>>> import numpy as np
>>> np.set_printoptions(precision=4, suppress=True, linewidth=100)
>>> F = np.load("block14.npy")
>>> print(F)
[[-4  2 -5 -1 -5 -7 -1 -6 -6]
 [-2  4 -3  1 -3 -5  1 -4 -4]
 [-4  2 -5 -1 -5 -7 -1 -6 -6]
 [-2  4 -3  1 -3 -5  1 -4 -4]]
>>> print(F[1] @ F[2])
127
>>> print(np.linalg.norm(F, axis=1))
[13.8924  9.8489 13.8924  9.8489]
>>> print(round(np.linalg.norm(F[1], 1), 4), round(np.linalg.norm(F[1], np.inf), 4))
27.0 5.0
>>> print(round(np.linalg.norm(F, 2), 4))
23.6968
>>> print(np.round(np.linalg.norm(F[1] - F[2]), 4))
6.0
>>> print(np.linalg.norm(F, axis=0))
[ 6.3246  6.3246  8.2462  2.      8.2462 12.1655  2.     10.198  10.198 ]
>>> rk = np.linalg.matrix_rank(F)
>>> print(rk)
2
>>> null = np.linalg.svd(F)[2][rk:].T
>>> print(null.shape)
(9, 7)
>>> print(np.linalg.matrix_rank(F.T @ F), np.linalg.matrix_rank(F @ F.T))
2 2
>>> print([int(np.linalg.matrix_rank(F[:i])) for i in range(1, len(F) + 1)])
[1, 2, 2, 2]
>>> print([int(np.linalg.matrix_rank(np.delete(F, i, axis=0))) for i in range(4)])
[2, 2, 2, 2]
>>> U, sv, Vt = np.linalg.svd(F)
>>> print(sv.round(4) + 0)
[23.6968  4.2969  0.      0.    ]
>>> B = U[:, :2] @ np.diag(sv[:2]) @ Vt[:2]
>>> print(round(float(np.abs(F - B).max()), 4))
0.0
>>> print(round(float(np.linalg.norm(F - B, 2)), 4), round(float(sv[2]), 4))
0.0 0.0
>>> print(np.linalg.matrix_rank(F, rtol=0.05))
2
>>> print(B)
[[-4.  2. -5. -1. -5. -7. -1. -6. -6.]
 [-2.  4. -3.  1. -3. -5.  1. -4. -4.]
 [-4.  2. -5. -1. -5. -7. -1. -6. -6.]
 [-2.  4. -3.  1. -3. -5.  1. -4. -4.]]
>>> print(round(float(np.trace(np.linalg.pinv(F) @ F)), 4))
2.0
>>> print(np.linalg.lstsq(F[:-1].T, F[-1])[2])
2
>>> print(np.abs(np.diag(np.linalg.qr(F)[1])) > 1e-9)
[ True  True False False]
>>> print(np.allclose(F[:-1].T @ np.linalg.lstsq(F[:-1].T, F[-1])[0], F[-1]))
True
>>> print([round(float(x), 4) for x in np.linalg.svd(F, compute_uv=False)[:3]])
[23.6968, 4.2969, 0.0]
>>> print(np.linalg.matrix_rank(F, rtol=0.1))
2
>>> print(np.linalg.cond(F) > 100)
True
>>> m1 = np.loadtxt("run18.csv", delimiter=",")
>>> print(m1)
[[3. 0. 0. 2. 2. 0. 2. 0.]
 [0. 3. 2. 0. 0. 2. 0. 2.]
 [0. 2. 3. 0. 0. 2. 0. 2.]
 [2. 0. 0. 3. 2. 0. 2. 0.]
 [2. 0. 0. 2. 3. 0. 2. 0.]
 [0. 2. 2. 0. 0. 3. 0. 2.]
 [2. 0. 0. 2. 2. 0. 3. 0.]
 [0. 2. 2. 0. 0. 2. 0. 3.]]
>>> # splits into 2 blocks
>>> L = np.linalg.cholesky(m1)
>>> print(round(np.prod(np.diag(L)) ** 2, 4), round(np.linalg.det(m1), 4))
81.0 81.0
>>> vals, V = np.linalg.eigh(m1)
>>> x = np.array([4, 5, -3, 2, 5, 1, 2, 1])
>>> print(np.round(V * np.sqrt(vals) @ V.T, 4) + 0)
[[1.5 0.  0.  0.5 0.5 0.  0.5 0. ]
 [0.  1.5 0.5 0.  0.  0.5 0.  0.5]
 [0.  0.5 1.5 0.  0.  0.5 0.  0.5]
 [0.5 0.  0.  1.5 0.5 0.  0.5 0. ]
 [0.5 0.  0.  0.5 1.5 0.  0.5 0. ]
 [0.  0.5 0.5 0.  0.  1.5 0.  0.5]
 [0.5 0.  0.  0.5 0.5 0.  1.5 0. ]
 [0.  0.5 0.5 0.  0.  0.5 0.  1.5]]
>>> print(np.round(V * np.abs(vals) @ V.T, 4) + 0)
[[3. 0. 0. 2. 2. 0. 2. 0.]
 [0. 3. 2. 0. 0. 2. 0. 2.]
 [0. 2. 3. 0. 0. 2. 0. 2.]
 [2. 0. 0. 3. 2. 0. 2. 0.]
 [2. 0. 0. 2. 3. 0. 2. 0.]
 [0. 2. 2. 0. 0. 3. 0. 2.]
 [2. 0. 0. 2. 2. 0. 3. 0.]
 [0. 2. 2. 0. 0. 2. 0. 3.]]
>>> print(np.round(V * np.maximum(vals, 0) @ V.T, 4) + 0)
[[3. 0. 0. 2. 2. 0. 2. 0.]
 [0. 3. 2. 0. 0. 2. 0. 2.]
 [0. 2. 3. 0. 0. 2. 0. 2.]
 [2. 0. 0. 3. 2. 0. 2. 0.]
 [2. 0. 0. 2. 3. 0. 2. 0.]
 [0. 2. 2. 0. 0. 3. 0. 2.]
 [2. 0. 0. 2. 2. 0. 3. 0.]
 [0. 2. 2. 0. 0. 2. 0. 3.]]
>>> print(np.abs(m1).sum(axis=1).max(), np.round(np.abs(vals).max(), 4))
9.0 9.0
>>> W2 = 5 * np.array([[-0.5, 0.0, -1.3, -0.6, 0.2, 1.8, -0.7],
...     [-0.5, 0.1, -0.1, 0.9, -0.7, -0.5, 0.6]])
>>> rng = np.random.default_rng(63633)
>>> z = rng.integers(0, 2, 15)
>>> K = W2[z] + rng.normal(size=(15, 7))
>>> print(K)
[[-1.0336  0.0121 -3.1651  4.8235 -3.4644 -1.7322  5.1203]
 [-2.4087  1.1504 -0.0333  3.2779 -4.8255 -2.3711  1.352 ]
 [-2.5357 -1.5259 -0.3932  5.0347 -2.5037 -1.6717  1.206 ]
 [-1.8729 -0.4086  0.2123  5.9328 -2.8876 -1.8515  2.6851]
 [-3.1424  1.6102 -5.715  -3.0676  0.7588  9.2657 -1.2598]
 [-2.8435 -0.5238 -5.7553 -4.2474  2.0871  9.7105 -3.0833]
 [-1.2559 -1.1206 -6.3637 -1.9756  2.7641 10.152  -3.0368]
 [-3.9681 -0.3437  0.8808  5.3196 -3.6546 -2.1878  4.4103]
 [-4.1754  0.6647 -5.8532 -3.5285  0.5227  8.0775 -4.0755]
 [-0.7348  1.9912 -1.5065  5.1477 -3.2484 -3.969   3.1052]
 [-1.4944  0.0902 -6.683  -1.8889  2.4276  8.4981 -2.8912]
 [-1.6752 -0.4219 -5.8018 -1.19    1.2071  8.2548 -3.5711]
 [-2.0893 -0.1151 -0.2939  4.3455 -3.1465 -2.1988  2.2322]
 [-3.8319  0.313   0.815   4.4348 -3.8214 -3.046   1.9277]
 [-2.9947  0.4545 -6.3424 -2.3281 -0.0802  7.2206 -3.5825]]
>>> w1 = np.array([[1, 1], [1, 0], [0, 2], [5, 0], [1, 5], [4, 4], [0, 2]])
>>> b = np.array([5, 8])
>>> H = np.maximum(K @ w1 + b, 0)
>>> print((H > 0).astype(int))
[[1 0]
 [1 0]
 [1 0]
 [1 0]
 [1 1]
 [1 1]
 [1 1]
 [1 0]
 [1 1]
 [1 0]
 [1 1]
 [1 1]
 [1 0]
 [1 0]
 [1 1]]
>>> print(np.linalg.matrix_rank(H))
2
>>> W2 = np.array([[-1, 4, -6], [-3, -2, 1]])
>>> print((H @ W2).round(6).argmax(axis=1))
[1 1 1 1 1 1 1 1 1 1 1 1 1 1 1]
>>> x = np.array([-2, 2, -1, -1, 0, -3, -1])
>>> print(K @ np.eye(7)[4])
[-3.4644 -4.8255 -2.5037 -2.8876  0.7588  2.0871  2.7641 -3.6546  0.5227 -3.2484  2.4276  1.2071
 -3.1465 -3.8214 -0.0802]
>>> W2 = K[[6, 13]].astype(float)
>>> for _ in range(6):
...     z = np.linalg.norm(K[:, None] - W2, axis=-1).argmin(axis=1)
...     W2 = np.array([K[z == j].mean(axis=0) for j in range(2)])
... 
>>> print(z)
[1 1 1 1 0 0 0 1 0 1 0 0 1 1 0]
>>> print(np.abs(W2[1] - W2[0]).argmax())
5
>>> print(np.bincount(z))
[7 8]
>>> print(W2[1] - W2[0])
[  0.2023   0.0266   5.638    7.3933  -4.8279 -11.1184   5.8263]
>>> O, _ = np.linalg.qr(np.array([[-1.0, 1.9, 0.4, 0.2, -0.1, -1.7, 0.4, -0.2],
...     [0.2, 0.4, 0.3, 0.5, -1.9, 0.4, -0.3, 1.2],
...     [-0.2, -3.4, 0.2, 0.0, -0.6, 1.0, 0.6, 0.1],
...     [-1.1, -0.8, 0.7, -0.5, 1.3, -0.5, -1.6, 1.6],
...     [1.4, 1.0, 0.0, 0.0, 0.7, 0.3, -1.7, -0.9],
...     [0.3, 0.8, -0.1, 1.3, 0.9, -1.1, -0.5, 0.6],
...     [0.6, 0.0, 2.8, 0.5, 0.8, -1.1, 0.5, -1.4],
...     [1.9, -0.5, -1.0, 0.4, -0.3, -0.7, 0.5, 0.1]]))
>>> E = 3 * O
>>> print(E)
[[-1.0407 -1.3864 -0.2124  0.4672  0.3851  1.6535  0.1703 -1.6794]
 [ 0.2081 -0.2768 -0.3238  0.8214  2.2176 -0.4507  1.6193  0.5979]
 [-0.2081  2.4077 -0.1874  0.7606  0.2963 -0.0206  0.1785 -1.5575]
 [-1.1448  0.5278 -0.5092 -0.5094 -1.2835  0.6638  2.0544  0.7639]
 [ 1.457  -0.6589 -0.2241 -0.9426 -0.5887 -1.0165  1.2483 -1.6021]
 [ 0.3122 -0.5572  0.0541  2.5154 -1.3573 -0.5857  0.2592  0.0979]
 [ 0.6244  0.0221 -2.8399  0.0849 -0.0675  0.3518 -0.589   0.2489]
 [ 1.9773  0.425   0.6612  0.2151 -0.0732  2.0302  0.3526  0.4179]]
>>> print(round(np.linalg.det(E), 4))
-6561.0
>>> print(np.sort(np.abs(np.linalg.eigvals(E))))
[3. 3. 3. 3. 3. 3. 3. 3.]
>>> print(round(np.abs(np.linalg.eigvals(E)).max(), 4))
3.0
>>> f = np.array([-1, 2, 2])
>>> print(np.convolve(E[2], f))
[ 0.2081 -2.824   4.5866  3.68    0.85    2.1344  0.373   1.8734 -2.758  -3.115 ]
>>> print(np.polyval(f, E[2]))
[ 1.5404  1.0183  1.59    2.9427  2.5048  1.9585  2.3252 -3.5408]
>>> print(np.cross(E[2, :3], E[6, :3]))
[-6.8337 -0.7081 -1.508 ]
>>> arr = np.load("arr.npy")
>>> print(arr)
[[70.809  19.0606 70.1503  8.0553 10.5379]
 [71.7241 19.2086 69.7403  9.6678 11.2454]
 [69.0434 20.357  68.9249  9.1944 10.5846]
 [68.3345 20.7888 69.9178 11.167  11.8596]
 [70.7184 21.5221 71.7283  8.9942 10.5998]
 [70.4949 20.2278 70.966   9.8399 10.4585]
 [69.787  20.9411 67.5887 12.6474 12.1935]
 [69.5151 20.4642 68.4268 10.2895 11.9327]
 [70.7069 20.3433 70.7657 10.239  10.4656]
 [70.5491 19.3173 68.5119  9.8745 10.7099]
 [70.9719 19.1808 69.9002  9.5175 11.6958]
 [68.4519 18.4059 70.283   9.3119  9.0007]
 [71.5984 18.7568 68.9346 10.8579  8.5136]
 [69.4882 21.2892 69.2357 10.1385 10.2686]
 [69.7798 19.747  70.0507 10.4023  9.8108]
 [70.2794 20.9743 70.717  10.8639 11.9692]
 [71.7668 20.5915 69.9997  7.7767 10.1496]
 [68.5321 19.4449 68.9969 11.9141 10.2887]
 [69.4803 21.103  70.2276  9.7382 10.6012]
 [70.0492 20.4079 69.8447  9.7392  9.0951]
 [70.1239 20.7263 71.0018 10.8933  9.9568]
 [69.4453 18.8209 69.2046  9.1886  9.5282]
 [70.1983 19.3854 69.3529 10.8942  8.9945]
 [70.6517 18.6493 69.2567 11.4065 10.5757]
 [68.8408 18.8817 70.244   8.9697  9.9531]
 [71.0449 19.6645 70.2076  9.5234 10.063 ]
 [70.653  21.8863 70.438  12.3863  9.8116]
 [70.79   20.1526 67.7913  8.9047 10.0795]
 [70.6089 18.8163 70.2612  8.2685 11.5988]
 [70.5988 19.5253 69.3896  9.3878 10.8275]
 [70.7868 20.2753 70.2258 10.1844 12.8855]
 [69.7432 19.9459 68.4006  7.9774 10.1856]]
>>> cen = (arr - arr.mean(axis=0)) / arr.std(axis=0)
>>> print(np.argwhere(np.abs(cen) > 2))
[[ 3  0]
 [ 4  2]
 [ 6  2]
 [ 6  3]
 [12  4]
 [26  1]
 [26  3]
 [27  2]
 [30  4]]
>>> b = np.linalg.lstsq(np.delete(cen, 4, axis=1), cen[:, 4])[0]
>>> print(b)
[ 0.063   0.2712 -0.0867  0.0318]
>>> print(round(float(1 - np.var(cen[:, 4] - np.delete(cen, 4, axis=1) @ b)), 4))
0.0791
